>>> import numpy as np
>>> np.set_printoptions(precision=1, suppress=True, linewidth=160, floatmode="fixed")
>>> J = np.loadtxt("run17.csv", delimiter=",")
>>> print(J)
[[-3.0  0.0  2.0  2.0 -2.0  0.0 -4.0  0.0  2.0  2.0 -4.0  0.0  1.0]
 [ 0.0  3.0  5.0  5.0  1.0  3.0 -1.0  3.0  5.0  5.0 -1.0  3.0  4.0]
 [-2.0  1.0  3.0  3.0 -1.0  1.0 -3.0  1.0  3.0  3.0 -3.0  1.0  2.0]
 [-3.0  0.0  2.0  2.0 -2.0  0.0 -4.0  0.0  2.0  2.0 -4.0  0.0  1.0]
 [-1.0  2.0  4.0  4.0  0.0  2.0 -2.0  2.0  4.0  4.0 -2.0  2.0  3.0]
 [-5.0 -2.0  0.0  0.0 -4.0 -2.0 -6.0 -2.0  0.0  0.0 -6.0 -2.0 -1.0]
 [-5.0 -2.0  0.0  0.0 -4.0 -2.0 -6.0 -2.0  0.0  0.0 -6.0 -2.0 -1.0]
 [ 2.0  5.0  7.0  7.0  3.0  5.0  1.0  5.0  7.0  7.0  1.0  5.0  6.0]
 [-3.0  0.0  2.0  2.0 -2.0  0.0 -4.0  0.0  2.0  2.0 -4.0  0.0  1.0]
 [-1.0  2.0  4.0  4.0  0.0  2.0 -2.0  2.0  4.0  4.0 -2.0  2.0  3.0]
 [-6.0 -3.0 -1.0 -1.0 -5.0 -3.0 -7.0 -3.0 -1.0 -1.0 -7.0 -3.0 -2.0]
 [ 1.0  4.0  6.0  6.0  2.0  4.0  0.0  4.0  6.0  6.0  0.0  4.0  5.0]
 [-2.0  1.0  3.0  3.0 -1.0  1.0 -3.0  1.0  3.0  3.0 -3.0  1.0  2.0]
 [-2.0  1.0  3.0  3.0 -1.0  1.0 -3.0  1.0  3.0  3.0 -3.0  1.0  2.0]
 [-4.0 -1.0  1.0  1.0 -3.0 -1.0 -5.0 -1.0  1.0  1.0 -5.0 -1.0  0.0]]
>>> blk = np.stack([J, 3 * J, J[::-1]])
>>> print((blk @ J.T).shape)
(3, 15, 15)
>>> print(np.unique(J.round(6), axis=0).shape)
(9, 13)
>>> print(np.abs(np.diag(np.linalg.qr(J)[1])) > 1e-9)
[ True  True False False False False False False False False False False False]
>>> print(round(float(np.trace(np.linalg.pinv(J) @ J)), 1))
2.0
>>> print(np.allclose(J[:-1].T @ np.linalg.lstsq(J[:-1].T, J[-1])[0], J[-1]))
True
>>> left, sig, vt = np.linalg.svd(J)
>>> print(sig.round(1) + 0)
[33.4 27.5  0.0  0.0  0.0  0.0  0.0  0.0  0.0  0.0  0.0  0.0  0.0]
>>> print(np.argmax(sig[:-1] / (sig[1:] + 1e-6)) + 1)
2
>>> other = left[:, :2] @ np.diag(sig[:2]) @ vt[:2]
>>> print(np.linalg.matrix_rank(other))
2
>>> other = np.array([[1, 1], [1, -1]])
>>> rng = np.random.default_rng(21036)
>>> feats = np.kron(other, np.kron(other, other))[rng.permutation(8)][:6]
>>> print(feats)
[[ 1  1 -1 -1 -1 -1  1  1]
 [ 1  1 -1 -1  1  1 -1 -1]
 [ 1  1  1  1  1  1  1  1]
 [ 1 -1  1 -1  1 -1  1 -1]
 [ 1 -1 -1  1  1 -1 -1  1]
 [ 1 -1 -1  1 -1  1  1 -1]]
>>> x = np.array([5, -5, 4, -5, 4, 1, 2, -5])
>>> print(feats * x)
[[ 5 -5 -4  5 -4 -1  2 -5]
 [ 5 -5 -4  5  4  1 -2  5]
 [ 5 -5  4 -5  4  1  2 -5]
 [ 5  5  4  5  4 -1  2  5]
 [ 5  5 -4 -5  4 -1 -2 -5]
 [ 5  5 -4 -5 -4  1  2  5]]
>>> print(np.linalg.norm(feats @ x) <= np.linalg.norm(feats, 2) * np.linalg.norm(x) + 1e-9)
True
>>> print(feats @ np.eye(8)[1])
[ 1.0  1.0  1.0 -1.0 -1.0 -1.0]
>>> print(np.einsum("ij,j->i", feats, x))
[-7  9  1 29 -3  5]
>>> print(feats @ x)
[-7  9  1 29 -3  5]
>>> print(feats @ (2 * x))
[-14  18   2  58  -6  10]
